In [1]: import numpy as np

In [2]: np.set_printoptions(suppress=True, linewidth=200)

In [3]: def rnd(a):
   ...:     return np.round(a, 3) + 0
   ...: 

In [4]: W0 = np.array([[0, 0, 0, 0, 0, 0, 0],
   ...:     [12, 6, 15, 3, 9, 6, 3],
   ...:     [12, 6, 15, 3, 9, 6, 3],
   ...:     [0, 0, 0, 0, 0, 0, 0],
   ...:     [24, 12, 30, 6, 18, 12, 6],
   ...:     [16, 8, 20, 4, 12, 8, 4],
   ...:     [8, 4, 10, 2, 6, 4, 2]])

In [5]: W0
Out[5]: 
array([[ 0,  0,  0,  0,  0,  0,  0],
       [12,  6, 15,  3,  9,  6,  3],
       [12,  6, 15,  3,  9,  6,  3],
       [ 0,  0,  0,  0,  0,  0,  0],
       [24, 12, 30,  6, 18, 12,  6],
       [16,  8, 20,  4, 12,  8,  4],
       [ 8,  4, 10,  2,  6,  4,  2]])

In [6]: # looks like rank 1

In [7]: left, sv, VT = np.linalg.svd(W0)

In [8]: V = VT[:(sv > 1e-8).sum()]

In [9]: rng = np.random.default_rng(14)

In [10]: x = W0[1] + -1 * W0[6] + rng.integers(2) * np.eye(7)[5]

In [11]: x
Out[11]: array([4., 2., 5., 1., 3., 2., 1.])

In [12]: np.allclose(V.T @ V @ x, x)
Out[12]: True

In [13]: print(np.linalg.matrix_rank(np.vstack([W0, x])))
1

In [14]: r0 = np.array([-3, 3, 1, 1, 2]) + 0.5

In [15]: mat = np.outer(r0, r0) / (r0 @ r0)

In [16]: rnd(mat)
Out[16]: 
array([[ 0.214, -0.299, -0.128, -0.128, -0.214],
       [-0.299,  0.419,  0.179,  0.179,  0.299],
       [-0.128,  0.179,  0.077,  0.077,  0.128],
       [-0.128,  0.179,  0.077,  0.077,  0.128],
       [-0.214,  0.299,  0.128,  0.128,  0.214]])

In [17]: # equal to its transpose

In [18]: left, sv, VT = np.linalg.svd(mat, full_matrices=False)

In [19]: print((sv > 1e-8).sum())
1

In [20]: print(rnd(np.abs(VT[0])))
[0.462 0.647 0.277 0.277 0.462]

In [21]: rnd(VT @ VT.T)
Out[21]: 
array([[1., 0., 0., 0., 0.],
       [0., 1., 0., 0., 0.],
       [0., 0., 1., 0., 0.],
       [0., 0., 0., 1., 0.],
       [0., 0., 0., 0., 1.]])

In [22]: left.shape, sv.shape, VT.shape
Out[22]: ((5, 5), (5,), (5, 5))

In [23]: rnd(sv / sv[0])
Out[23]: array([1., 0., 0., 0., 0.])

In [24]: np.abs(left[:, 0]).round(6).argmax()
Out[24]: np.int64(1)

In [25]: rnd(sv)
Out[25]: array([1., 0., 0., 0., 0.])

In [26]: left, sv, VT = np.linalg.svd(mat)

In [27]: np.argmax(sv[:-1] / (sv[1:] + 1e-6)) + 1
Out[27]: np.int64(1)

In [28]: out = left[:, :1] @ np.diag(sv[:1]) @ VT[:1]

In [29]: rnd(out)
Out[29]: 
array([[ 0.214, -0.299, -0.128, -0.128, -0.214],
       [-0.299,  0.419,  0.179,  0.179,  0.299],
       [-0.128,  0.179,  0.077,  0.077,  0.128],
       [-0.128,  0.179,  0.077,  0.077,  0.128],
       [-0.214,  0.299,  0.128,  0.128,  0.214]])

In [30]: rnd(np.linalg.norm(mat))
Out[30]: np.float64(1.0)

In [31]: rnd(mat.mean(axis=0))
Out[31]: array([-0.111,  0.156,  0.067,  0.067,  0.111])

In [32]: rnd(np.diff(mat, axis=0))
Out[32]: 
array([[-0.513,  0.718,  0.308,  0.308,  0.513],
       [ 0.171, -0.239, -0.103, -0.103, -0.171],
       [ 0.   ,  0.   ,  0.   ,  0.   ,  0.   ],
       [-0.085,  0.12 ,  0.051,  0.051,  0.085]])

In [33]: print(np.unravel_index(np.abs(mat).argmax(), mat.shape))
(np.int64(1), np.int64(1))

In [34]: rnd(np.linalg.svd(mat, compute_uv=False))
Out[34]: array([1., 0., 0., 0., 0.])

In [35]: mat.shape
Out[35]: (5, 5)

In [36]: rnd(mat.sum(axis=0))
Out[36]: array([-0.556,  0.778,  0.333,  0.333,  0.556])

In [37]: rnd(np.abs(mat).max())
Out[37]: np.float64(0.419)

In [38]: rk = np.linalg.matrix_rank(mat)

In [39]: rk
Out[39]: np.int64(1)

In [40]: ns = np.linalg.svd(mat)[2][rk:].T

In [41]: rnd(mat @ ns)
Out[41]: 
array([[0., 0., 0., 0.],
       [0., 0., 0., 0.],
       [0., 0., 0., 0.],
       [0., 0., 0., 0.],
       [0., 0., 0., 0.]])

In [42]: print(ns.shape)
(5, 4)

In [43]: np.linalg.matrix_rank(mat.T @ mat), np.linalg.matrix_rank(mat @ mat.T)
Out[43]: (np.int64(1), np.int64(1))

In [44]: [int(np.linalg.matrix_rank(np.delete(mat, i, axis=0))) for i in range(5)]
Out[44]: [1, 1, 1, 1, 1]

In [45]: [int(np.linalg.matrix_rank(mat[:, :j + 1])) for j in range(5)]
Out[45]: [1, 1, 1, 1, 1]

In [46]: rnd(ns @ ns.T)
Out[46]: 
array([[ 0.786,  0.299,  0.128,  0.128,  0.214],
       [ 0.299,  0.581, -0.179, -0.179, -0.299],
       [ 0.128, -0.179,  0.923, -0.077, -0.128],
       [ 0.128, -0.179, -0.077,  0.923, -0.128],
       [ 0.214, -0.299, -0.128, -0.128,  0.786]])

In [47]: np.allclose(mat @ ns, 0)
Out[47]: True

In [48]: E = np.array([[5, 7], [7, 3], [2, 1], [3, 0], [1, 7]])

In [49]: E[4] = E[3]

In [50]: E
Out[50]: 
array([[5, 7],
       [7, 3],
       [2, 1],
       [3, 0],
       [3, 0]])

In [51]: x = np.array([-3, 3])

In [52]: rhs = E @ x

In [53]: rnd(np.linalg.solve(E.T @ E, E.T @ rhs))
Out[53]: array([-3.,  3.])

In [54]: rnd(np.linalg.pinv(E) @ E)
Out[54]: 
array([[1., 0.],
       [0., 1.]])

In [55]: rhs
Out[55]: array([  6, -12,  -3,  -9,  -9])

In [56]: rhs = rhs + 0.1 * rng.normal(size=5)

In [57]: rnd(rhs)
Out[57]: array([  5.902, -12.157,  -3.292,  -9.035,  -8.875])

In [58]: c, *_ = np.linalg.lstsq(E, rhs)

In [59]: c.round()
Out[59]: array([-3.,  3.])

In [60]: rnd(np.linalg.norm(rhs - E @ c))
Out[60]: np.float64(0.308)

In [61]: [round(float(np.linalg.norm(np.linalg.solve(E.T @ E + lam * np.eye(2), E.T @ rhs))), 2) for lam in (0, 1, 10, 100)]
Out[61]: [4.24, 4.01, 2.69, 0.71]

In [62]: m1 = np.load("mat.npy")

In [63]: m1
Out[63]: 
array([[0, 0],
       [2, 2]])

In [64]: # row 1 dominates

In [65]: rk = np.linalg.matrix_rank(m1)

In [66]: rk
Out[66]: np.int64(1)

In [67]: ns = np.linalg.svd(m1)[2][rk:].T

In [68]: print(np.linalg.matrix_rank(m1.T @ m1), np.linalg.matrix_rank(m1 @ m1.T))
1 1

In [69]: ns[:, 0] / ns[np.abs(ns[:, 0]).round(6).argmax(), 0]
Out[69]: array([ 1., -1.])

In [70]: np.linalg.matrix_power(m1 - np.diag(np.diag(m1)), 2)
Out[70]: 
array([[0, 0],
       [0, 0]])

In [71]: rnd(np.sort(np.linalg.eigvals(m1)))
Out[71]: array([0., 2.])

In [72]: m1 @ m1
Out[72]: 
array([[0, 0],
       [4, 4]])

In [73]: [int(np.linalg.matrix_rank(np.linalg.matrix_power(m1, p))) for p in range(1, 3)]
Out[73]: [1, 1]

In [74]: np.prod(np.diag(m1)), rnd(np.linalg.det(m1))
Out[74]: (np.int64(0), np.float64(0.0))

In [75]: np.linalg.cond(m1) > 100
Out[75]: np.True_

In [76]: T = np.stack([m1, 2 * m1, m1[::-1]])

In [77]: T.shape
Out[77]: (3, 2, 2)

In [78]: np.einsum("bij,cij->bc", T, T)
Out[78]: 
array([[ 8, 16,  0],
       [16, 32,  0],
       [ 0,  0,  8]])

In [79]: rnd(np.linalg.norm(T, axis=(1, 2)))
Out[79]: array([2.828, 5.657, 2.828])

In [80]: np.kron(np.eye(2, dtype=int), m1)
Out[80]: 
array([[0, 0, 0, 0],
       [2, 2, 0, 0],
       [0, 0, 0, 0],
       [0, 0, 2, 2]])

In [81]: K = np.loadtxt("a.csv", delimiter=",")

In [82]: rnd(K)
Out[82]: 
array([[-0.136, -0.682, -0.227, -0.682],
       [-0.682,  0.591, -0.136, -0.409],
       [-0.227, -0.136,  0.955, -0.136],
       [-0.682, -0.409, -0.136,  0.591]])

In [83]: left, sv, VT = np.linalg.svd(m1)

In [84]: rnd(sv)
Out[84]: array([2.828, 0.   ])

In [85]: out = left[:, :1] @ np.diag(sv[:1]) @ VT[:1]

In [86]: rnd(out)
Out[86]: 
array([[0., 0.],
       [2., 2.]])

In [87]: rnd(np.linalg.norm(m1 - out) / np.linalg.norm(m1))
Out[87]: np.float64(0.0)

In [88]: rnd(np.abs(m1 - out).max())
Out[88]: np.float64(0.0)

In [89]: print(rnd(np.linalg.norm(m1 - out, 2)), sv[1])
0.0 0.0

In [90]: M = np.loadtxt("data.csv", delimiter=",")

In [91]: M
Out[91]: 
array([[ 0.,  0., 14.,  0.,  0.],
       [ 2.,  0., 41.,  0.,  0.],
       [ 0.,  0., 57.,  0.,  0.],
       [ 0., 16., 53.,  0.,  0.],
       [ 0.,  0., 14.,  0.,  0.],
       [ 0.,  0., 47.,  0.,  0.],
       [ 0.,  8., 35.,  0.,  0.],
       [ 0.,  3., 35.,  0.,  0.],
       [ 0., 26., 40., 12.,  0.],
       [ 5.,  0., 40.,  0.,  0.],
       [19.,  0., 22.,  0.,  0.],
       [21.,  0., 36.,  0.,  0.],
       [ 0.,  0., 59.,  0.,  0.],
       [ 0., 19., 41.,  0.,  0.],
       [ 0., 26., 49.,  7.,  0.]])

In [92]: # looks like rank 4

In [93]: rk = np.linalg.matrix_rank(M)

In [94]: rk
Out[94]: np.int64(4)

In [95]: ns = np.linalg.svd(M)[2][rk:].T

In [96]: np.allclose(M @ ns, 0)
Out[96]: True

In [97]: M @ ns
Out[97]: 
array([[0.],
       [0.],
       [0.],
       [0.],
       [0.],
       [0.],
       [0.],
       [0.],
       [0.],
       [0.],
       [0.],
       [0.],
       [0.],
       [0.],
       [0.]])

In [98]: print(np.linalg.matrix_rank(M.T @ M), np.linalg.matrix_rank(M @ M.T))
4 4

In [99]: [int(np.linalg.matrix_rank(np.delete(M, i, axis=0))) for i in range(15)]
Out[99]: [4, 4, 4, 4, 4, 4, 4, 4, 4, 4, 4, 4, 4, 4, 4]

In [100]: ns.shape
Out[100]: (5, 1)

In [101]: feats = np.load("m.npy")

In [102]: feats
Out[102]: 
array([[-3,  0,  0,  0,  0,  0,  0],
       [ 0,  1,  0,  0,  0,  0,  0],
       [ 0,  0,  0,  0,  0,  0,  0],
       [ 0,  0,  0, -3,  0,  0,  0],
       [ 0,  0,  0,  0, -3,  0,  0],
       [ 0,  0,  0,  0,  0, -2,  0],
       [ 0,  0,  0,  0,  0,  0, -1]])

In [103]: # rows and columns are dependent

In [104]: rk = np.linalg.matrix_rank(feats)

In [105]: rk
Out[105]: np.int64(6)

In [106]: ns = np.linalg.svd(feats)[2][rk:].T

In [107]: [int(np.linalg.matrix_rank(np.delete(feats, i, axis=0))) for i in range(7)]
Out[107]: [5, 5, 6, 5, 5, 5, 5]

In [108]: print(feats @ ns)
[[0.]
 [0.]
 [0.]
 [0.]
 [0.]
 [0.]
 [0.]]

In [109]: ns @ ns.T
Out[109]: 
array([[0., 0., 0., 0., 0., 0., 0.],
       [0., 0., 0., 0., 0., 0., 0.],
       [0., 0., 1., 0., 0., 0., 0.],
       [0., 0., 0., 0., 0., 0., 0.],
       [0., 0., 0., 0., 0., 0., 0.],
       [0., 0., 0., 0., 0., 0., 0.],
       [0., 0., 0., 0., 0., 0., 0.]])

In [110]: left, sv, VT = np.linalg.svd(feats)

In [111]: np.argmax(sv[:-1] / (sv[1:] + 1e-6)) + 1
Out[111]: np.int64(6)

In [112]: sv
Out[112]: array([3., 3., 3., 2., 1., 1., 0.])

In [113]: out = left[:, :6] @ np.diag(sv[:6]) @ VT[:6]

In [114]: np.linalg.matrix_rank(feats, rtol=0.05)
Out[114]: np.int64(6)

In [115]: rnd(np.linalg.norm(feats - out) / np.linalg.norm(feats))
Out[115]: np.float64(0.0)

In [116]: np.abs(feats - out).max()
Out[116]: np.float64(0.0)

In [117]: data = np.loadtxt("arr.csv", delimiter=",")

In [118]: rnd(data)
Out[118]: 
array([[-0.137,  0.065, -0.838, -0.029,  0.163,  0.497],
       [ 0.366, -0.225,  0.114, -0.229, -0.682,  0.534],
       [ 0.549, -0.218,  0.195,  0.447,  0.532,  0.36 ],
       [ 0.183, -0.777, -0.267, -0.367,  0.147, -0.367],
       [ 0.458,  0.486,  0.031, -0.68 ,  0.301, -0.022],
       [-0.549, -0.239,  0.417, -0.388,  0.337,  0.451]])

In [119]: x = np.array([1, -2, -1, 3, 0, -3])

In [120]: rnd(data.T @ (data @ x))
Out[120]: array([ 1., -2., -1.,  3.,  0., -3.])

In [121]: 6 - np.linalg.matrix_rank(data - np.eye(6), tol=1e-8)
Out[121]: np.int64(1)

In [122]: rnd(np.linalg.norm(x)), rnd(np.linalg.norm(data @ x))
Out[122]: (np.float64(4.899), np.float64(4.899))
